% ipython --no-banner

In [1]: import numpy as np

In [2]: import numpy.linalg as la

In [3]: np.set_printoptions(suppress=True, linewidth=200)

In [4]: F = np.loadtxt("w.csv", delimiter=",")

In [5]: F
Out[5]: 
array([[0., 2.],
       [0., 3.]])

In [6]: B = F / la.norm(F, axis=1, keepdims=True)

In [7]: cov = B @ B.T

In [8]: print(np.degrees(np.arccos(np.clip(cov[1, 0], -1, 1))))
0.0

In [9]: cov[1]
Out[9]: array([1., 1.])

In [10]: np.argwhere(np.triu(np.abs(cov) > 0.95, 1))
Out[10]: array([[0, 1]])

In [11]: U, sigma, Vh = la.svd(F)

In [12]: print(sigma.round(2))
[3.61 0.  ]

In [13]: B = U[:, :1] @ np.diag(sigma[:1]) @ Vh[:1]

In [14]: print(la.matrix_rank(B))
1

In [15]: round(np.abs(F - B).max(), 2)
Out[15]: np.float64(0.0)

In [16]: np.round(la.norm(F - B) / la.norm(F), 2)
Out[16]: np.float64(0.0)

In [17]: np.round(F @ la.pinv(F) @ F, 2)
Out[17]: 
array([[0., 2.],
       [0., 3.]])

In [18]: round(float(np.trace(la.pinv(F) @ F)), 2)
Out[18]: 1.0

In [19]: np.allclose(F[:-1].T @ la.lstsq(F[:-1].T, F[-1])[0], F[-1])
Out[19]: True

In [20]: np.round(np.abs(la.eigvals(F)).max(), 2)
Out[20]: np.float64(3.0)

In [21]: print(np.trace(F))
3.0

In [22]: (F - F.T) / 2
Out[22]: 
array([[ 0.,  1.],
       [-1.,  0.]])

In [23]: np.round(la.matrix_power(F, 3), 2)
Out[23]: 
array([[ 0., 18.],
       [ 0., 27.]])

In [24]: np.allclose(F, F.T)
Out[24]: False

In [25]: F @ F
Out[25]: 
array([[0., 6.],
       [0., 9.]])

In [26]: (F + F.T) / 2
Out[26]: 
array([[0., 1.],
       [1., 3.]])

In [27]: U, sigma, Vh = la.svd(F)

In [28]: vecs = Vh[:(sigma > 1e-8).sum()]

In [29]: rng = np.random.default_rng(842)

In [30]: x = F[0] + 5 * F[1] + rng.integers(2) * np.eye(2)[1]

In [31]: x
Out[31]: array([ 0., 17.])

In [32]: la.matrix_rank(np.vstack([F, x]))
Out[32]: np.int64(1)

In [33]: vecs.T @ vecs
Out[33]: 
array([[0., 0.],
       [0., 1.]])

In [34]: round(la.norm(x - vecs.T @ vecs @ x), 2)
Out[34]: np.float64(0.0)

In [35]: mat = np.loadtxt("out13.csv", delimiter=",")

In [36]: mat
Out[36]: 
array([[ 0., -3., -3.],
       [ 0.,  0., -2.],
       [ 0.,  0.,  0.]])

In [37]: rank = la.matrix_rank(mat)

In [38]: rank
Out[38]: np.int64(2)

In [39]: N = la.svd(mat)[2][rank:].T

In [40]: [int(la.matrix_rank(np.delete(mat, i, axis=0))) for i in range(3)]
Out[40]: [1, 1, 2]

In [41]: np.allclose(mat @ N, 0)
Out[41]: True

In [42]: m1 = np.array([[-9, -1, -6, -8, -6],
    ...:     [4, 3, 6, 5, -4],
    ...:     [-6, -3, 25, -5, 3],
    ...:     [-7, 1, 0, -11, 7],
    ...:     [-7, 6, -8, 8, 14]])

In [43]: W1 = np.array([[-8, 9, 9, -2],
    ...:     [6, 7, 7, -6],
    ...:     [-6, 9, -2, 8],
    ...:     [-8, 9, 9, -9],
    ...:     [4, -5, -4, -1]])

In [44]: beta = np.array([2, 1, 2, 2])

In [45]: H = np.maximum(m1 @ W1 + beta, 0)

In [46]: print(la.matrix_rank(H))
4

In [47]: basis = np.array([[-3, 0], [2, -3], [-1, -2], [-3, 0]])

In [48]: print(H @ basis)
[[-600    0]
 [ 246 -747]
 [-640 -273]
 [-846    0]
 [-415  -26]]

In [49]: K = np.array([[-9, 0, 0, 0, 0],
    ...:     [0, -7, 0, 0, 0],
    ...:     [0, 0, 3, 0, 0],
    ...:     [0, 0, 0, 4, 0],
    ...:     [0, 0, 0, 0, -1]])

In [50]: K.T @ K
Out[50]: 
array([[81,  0,  0,  0,  0],
       [ 0, 49,  0,  0,  0],
       [ 0,  0,  9,  0,  0],
       [ 0,  0,  0, 16,  0],
       [ 0,  0,  0,  0,  1]])

In [51]: np.round(la.pinv(K), 2)
Out[51]: 
array([[-0.11,  0.  ,  0.  ,  0.  ,  0.  ],
       [ 0.  , -0.14,  0.  ,  0.  ,  0.  ],
       [ 0.  ,  0.  ,  0.33,  0.  ,  0.  ],
       [ 0.  ,  0.  ,  0.  ,  0.25,  0.  ],
       [ 0.  ,  0.  ,  0.  ,  0.  , -1.  ]])

In [52]: K @ K.T
Out[52]: 
array([[81,  0,  0,  0,  0],
       [ 0, 49,  0,  0,  0],
       [ 0,  0,  9,  0,  0],
       [ 0,  0,  0, 16,  0],
       [ 0,  0,  0,  0,  1]])

In [53]: evals, vecs = la.eigvalsh(K)
Traceback (most recent call last):
  Cell In[53], line 1
    evals, vecs = la.eigvalsh(K)
ValueError: too many values to unpack (expected 2)


In [54]: evals, vecs = la.eigh(K)

In [55]: print(vecs.T @ vecs)
[[1. 0. 0. 0. 0.]
 [0. 1. 0. 0. 0.]
 [0. 0. 1. 0. 0.]
 [0. 0. 0. 1. 0.]
 [0. 0. 0. 0. 1.]]

In [56]: evals
Out[56]: array([-9., -7., -1.,  3.,  4.])

In [57]: np.round(la.eigvalsh(K @ K), 2)
Out[57]: array([ 1.,  9., 16., 49., 81.])

In [58]: np.round(la.svd(K, compute_uv=False), 2)
Out[58]: array([9., 7., 4., 3., 1.])

In [59]: np.unique(evals.round(6) + 0, return_counts=True)[1]
Out[59]: array([1, 1, 1, 1, 1])

In [60]: evals.sum(), np.trace(K)
Out[60]: (np.float64(-10.0), np.int64(-10))

In [61]: print(np.abs(vecs[:, -1]).round(6).argmax())
3

In [62]: vecs @ np.diag(evals) @ vecs.T
Out[62]: 
array([[-9.,  0.,  0.,  0.,  0.],
       [ 0., -7.,  0.,  0.,  0.],
       [ 0.,  0.,  3.,  0.,  0.],
       [ 0.,  0.,  0.,  4.,  0.],
       [ 0.,  0.,  0.,  0., -1.]])

In [63]: (evals > 1e-8).sum(), (evals < -1e-8).sum()
Out[63]: (np.int64(2), np.int64(3))

In [64]: vecs.T @ K @ vecs
Out[64]: 
array([[-9.,  0.,  0.,  0.,  0.],
       [ 0., -7.,  0.,  0.,  0.],
       [ 0.,  0., -1.,  0.,  0.],
       [ 0.,  0.,  0.,  3.,  0.],
       [ 0.,  0.,  0.,  0.,  4.]])

In [65]: J = np.array([[1, 1, -1, 0], [-1, 2, -1, -2], [-2, 2, 2, -1]])

In [66]: print(J)
[[ 1  1 -1  0]
 [-1  2 -1 -2]
 [-2  2  2 -1]]

In [67]: round(la.norm(J, 1), 2), round(float(la.norm(J, np.inf)), 2)
Out[67]: (np.float64(5.0), 7.0)

In [68]: round(la.norm(J[0] - J[1]), 2)
Out[68]: np.float64(3.0)

In [69]: x = np.array([4, 2, 4, 1])

In [70]: h = np.maximum(J @ x, 0)

In [71]: J * (h > 1e-9)[:, None]
Out[71]: 
array([[ 1,  1, -1,  0],
       [ 0,  0,  0,  0],
       [-2,  2,  2, -1]])

In [72]: np.round(np.tanh(J @ x), 2)
Out[72]: array([ 0.96, -1.  ,  1.  ])

In [73]: np.maximum(J @ x, 0) - np.maximum(-J @ x, 0)
Out[73]: array([ 2, -6,  3])

In [74]: np.maximum(J @ (3 * x), 0)
Out[74]: array([6, 0, 9])

In [75]: h
Out[75]: array([2, 0, 3])

In [76]: np.flatnonzero(h > 1e-9)
Out[76]: array([0, 2])

In [77]: f, v = J[2], J[1]

In [78]: f @ f
Out[78]: np.int64(13)

In [79]: pr = (f @ v) / (f @ f) * f

In [80]: print(np.round((v - pr) @ f, 2))
-0.0

In [81]: pr.round(2)
Out[81]: array([-0.92,  0.92,  0.92, -0.46])

In [82]: A = np.array([[1, -2, 4], [1, -1, 1], [1, 0, 0], [1, 1, 1]])

In [83]: hat = A @ la.solve(A.T @ A, A.T)

In [84]: la.matrix_rank(np.eye(4) - hat)
Out[84]: np.int64(1)

In [85]: np.round(np.trace(hat), 2)
Out[85]: np.float64(3.0)

In [86]: np.round(hat @ A[:, 2], 2) + 0
Out[86]: array([4., 1., 0., 1.])

In [87]: W0 = np.load("m.npy")

In [88]: W0
Out[88]: 
array([[0, 1],
       [0, 2]])

In [89]: lab = rng.permutation(2)

In [90]: lab
Out[90]: array([1, 0])

In [91]: B = W0[lab][:, lab]

In [92]: np.round(np.sort(np.abs(la.eigvals(B))), 2)
Out[92]: array([0., 2.])

In [93]: T = np.stack([W0, 4 * W0, W0[::-1]])

In [94]: (T @ W0.T).shape
Out[94]: (3, 2, 2)

In [95]: la.matrix_rank(T.reshape(3, -1))
Out[95]: np.int64(2)

In [96]: np.round(la.norm(W0, axis=0), 2)
Out[96]: array([0.  , 2.24])

In [97]: U, sigma, Vh = la.svd(W0)

In [98]: vecs = Vh[:(sigma > 1e-8).sum()]

In [99]: x = W0[0] + -3 * W0[1] + rng.integers(2) * np.eye(2)[0]

In [100]: print(x)
[ 1. -5.]

In [101]: la.matrix_rank(np.vstack([W0, x]))
Out[101]: np.int64(2)

In [102]: np.allclose(vecs.T @ vecs @ x, x)
Out[102]: False

In [103]: vecs.T @ vecs
Out[103]: 
array([[0., 0.],
       [0., 1.]])

In [104]: print(la.matrix_power(W0 - np.diag(np.diag(W0)), 2))
[[0 0]
 [0 0]]

In [105]: try:
     ...:     la.inv(W0)
     ...: except la.LinAlgError as e:
     ...:     print(repr(e))
     ...: 
LinAlgError('Singular matrix')

In [106]: arr = np.load("a.npy")

In [107]: arr
Out[107]: 
array([[ 16.44,  -2.18, -11.18],
       [-16.55, -11.22,   0.27],
       [-13.56, -10.66, -10.13],
       [-17.99,  -5.24,   6.99],
       [  0.63,  -4.75, -19.42],
       [ -8.54,  13.49,  12.04],
       [  7.63,  11.1 ,  14.78],
       [-10.79, -16.31,  -4.17],
       [ -0.84,   2.2 ,  19.86],
       [ 16.52,  -4.2 ,  10.46],
       [-14.93,  11.65,   6.42],
       [-19.56,   0.11,   4.18],
       [ -3.95,  16.66,  10.34],
       [  5.81,   6.24,  18.09],
       [-12.16,  14.49,  -6.51],
       [  9.68,   8.85, -15.1 ],
       [  0.94, -15.36, -12.78],
       [  6.77,   7.3 ,  17.34],
       [ 14.23, -11.96,  -7.37],
       [ -1.84,  10.57,  16.88],
       [-10.44,  -8.52,  14.78],
       [ 12.5 ,  10.52,  11.53],
       [ 17.7 ,  -6.94,  -6.21],
       [ -0.35,  19.98,  -0.71]])

In [108]: lab = arr[:, 0] > np.median(arr[:, 0])

In [109]: f = arr[lab].mean(axis=0) - arr[~lab].mean(axis=0)

In [110]: print((((arr - arr.mean(axis=0)) @ f > 0) == lab).mean())
1.0

In [111]: print(np.argsort(-np.abs(f).round(6), kind="stable"))
[0 2 1]

In [112]: ((arr - arr.mean(axis=0)) @ f > 0).astype(int)
Out[112]: array([1, 0, 0, 0, 1, 0, 1, 0, 0, 1, 0, 0, 0, 1, 0, 1, 1, 1, 1, 0, 0, 1, 1, 1])
